$ python3 -q
>>> import numpy as np
>>> from numpy import linalg as LA
>>> np.set_printoptions(precision=3, suppress=True, linewidth=160)
>>> rd = lambda a: np.round(a, 3) + 0
>>> feats = np.loadtxt("out3.csv", delimiter=",")
>>> print(feats)
[[-1.1  1.6 -0.4  1.1]
 [-0.4 -1.7 -0.2  0.1]
 [-0.9  0.2 -0.4 -1.4]
 [-0.3 -1.3 -1.6  0.2]
 [ 2.2  0.5  0.7 -1.5]
 [ 0.6  1.   0.   1.3]
 [-0.4  1.5 -0.1  1.1]
 [-2.2  0.1 -0.6  0.6]
 [-1.3 -1.2 -0.2  0.9]
 [-0.8  1.4  0.9 -2. ]
 [-0.7  1.9 -0.2 -0.8]
 [ 1.7  1.6  0.5  0.5]
 [ 1.3  1.  -0.1 -1.9]
 [ 0.1 -0.4  0.4  0.6]
 [ 0.7 -1.9  0.8 -0.4]
 [-0.1 -0.1 -0.2  0.6]
 [ 1.7 -2.7 -1.4  1.4]
 [ 1.5  4.  10.5 -8.5]
 [ 0.9  0.4  0.5  1.1]
 [ 0.5  1.5 -1.   1.3]
 [-0.8 -1.2 -1.3 -1.2]
 [ 2.3  0.8  0.7  0.3]
 [ 0.4 -0.1  1.3 -0.3]
 [ 0.4  0.1 -1.2 -0.8]
 [ 0.1 -0.6 -1.8 -1.3]
 [ 0.  -0.5 -1.6 -0.8]
 [ 1.3 -1.2  0.   1.5]]
>>> left, s, Vh = LA.svd(feats, full_matrices=False)
>>> print(rd(np.sqrt((s ** 2).sum())), rd(LA.norm(feats)))
17.962 17.962
>>> print(np.abs(left[:, 0]).round(6).argmax())
17
>>> print(rd(s))
[15.234  5.904  5.897  4.573]
>>> print(rd(s / s[0]))
[1.    0.388 0.387 0.3  ]
>>> print(np.allclose(left * s @ Vh, feats))
True
>>> cov = np.cov(feats, rowvar=False)
>>> print(np.argsort(-feats.std(axis=0).round(6), kind="stable"))
[2 3 1 0]
>>> print(rd(feats.std(axis=0)))
[1.103 1.415 2.192 1.928]
>>> print(np.median(feats, axis=0))
[ 0.1  0.1 -0.2  0.2]
>>> print(cov.shape)
(4, 4)
>>> print(rd(np.polyfit(feats[:, 2], feats[:, 1], 1)))
[0.382 0.118]
>>> print(rd(cov))
[[ 1.264  0.166  0.774 -0.342]
 [ 0.166  2.08   1.905 -1.372]
 [ 0.774  1.905  4.99  -3.388]
 [-0.342 -1.372 -3.388  3.858]]
>>> print(rd(LA.eigvalsh(cov)[::-1]))
[8.779 1.338 1.33  0.747]
>>> idx = feats[:, 0] > np.median(feats[:, 0])
>>> r0 = feats[idx].mean(axis=0) - feats[~idx].mean(axis=0)
>>> print(rd((((feats - feats.mean(axis=0)) @ r0 > 0) == idx).mean()))
0.852
>>> print(np.argsort(-np.abs(r0).round(6), kind="stable"))
[0 2 1 3]
>>> x = np.array([2, 2, 0, 6])
>>> rhs = feats @ x
>>> print(rd(LA.lstsq(feats, rhs)[0]))
[2. 2. 0. 6.]
>>> print(rd(LA.solve(feats.T @ feats, feats.T @ rhs)))
[2. 2. 0. 6.]
>>> rng = np.random.default_rng(95)
>>> rhs = rhs + 0.3 * rng.normal(size=27)
>>> print(rd(rhs))
[  7.539  -3.675  -9.166  -1.964  -3.755  11.421   9.059  -0.523   0.569 -11.124  -2.391   9.575  -7.614   3.331  -4.635   3.262   6.686 -40.217   9.311
  11.613 -10.924   7.961  -1.068  -3.729  -9.316  -6.208   9.093]
>>> beta, *_ = LA.lstsq(feats, rhs)
>>> print(rd(beta))
[1.927 1.944 0.09  6.1  ]
>>> print(rd(feats.T @ (rhs - feats @ beta)))
[0. 0. 0. 0.]
>>> M2 = np.c_[feats[:, :1] @ np.array([[2]]), np.array([3, 3, 1, 3, 0, 1, 3, 0, 2, 2, 0, 0, 3, 1, 1, 1, 1, 0, 3, 0, 2, 0, 2, 1, 3, 0, 3])]
>>> print(M2)
[[-2.2  3. ]
 [-0.8  3. ]
 [-1.8  1. ]
 [-0.6  3. ]
 [ 4.4  0. ]
 [ 1.2  1. ]
 [-0.8  3. ]
 [-4.4  0. ]
 [-2.6  2. ]
 [-1.6  2. ]
 [-1.4  0. ]
 [ 3.4  0. ]
 [ 2.6  3. ]
 [ 0.2  1. ]
 [ 1.4  1. ]
 [-0.2  1. ]
 [ 3.4  1. ]
 [ 3.   0. ]
 [ 1.8  3. ]
 [ 1.   0. ]
 [-1.6  2. ]
 [ 4.6  0. ]
 [ 0.8  2. ]
 [ 0.8  1. ]
 [ 0.2  3. ]
 [ 0.   0. ]
 [ 2.6  3. ]]
>>> print(LA.matrix_rank(M2))
2
>>> print(rd(LA.norm(LA.qr(feats)[0].T @ M2, axis=0) ** 2 / ((M2 ** 2).sum(axis=0) + 1e-12)))
[1.    0.028]
>>> mat = np.array([[-3, -3, -3], [-3, -6, -6], [-3, -6, -9]])
>>> ev, evecs = LA.eigh(mat)
>>> print(np.unique(ev.round(6) + 0, return_counts=True)[1])
[1 1 1]
>>> print(rd(evecs @ np.diag(ev) @ evecs.T))
[[-3. -3. -3.]
 [-3. -6. -6.]
 [-3. -6. -9.]]
>>> print(rd(evecs.T @ mat @ evecs))
[[-15.147   0.      0.   ]
 [  0.     -1.929   0.   ]
 [  0.      0.     -0.924]]
>>> M2 = LA.inv(mat)
>>> print(rd(M2))
[[-0.667  0.333  0.   ]
 [ 0.333 -0.667  0.333]
 [ 0.     0.333 -0.333]]
>>> print(rd(LA.slogdet(mat)[0]))
-1.0
>>> print(rd(mat @ M2))
[[1. 0. 0.]
 [0. 1. 0.]
 [0. 0. 1.]]
>>> print(rd(LA.det(mat) * LA.det(M2)))
1.0
>>> print(rd(LA.det(mat) * M2))
[[18. -9.  0.]
 [-9. 18. -9.]
 [ 0. -9.  9.]]
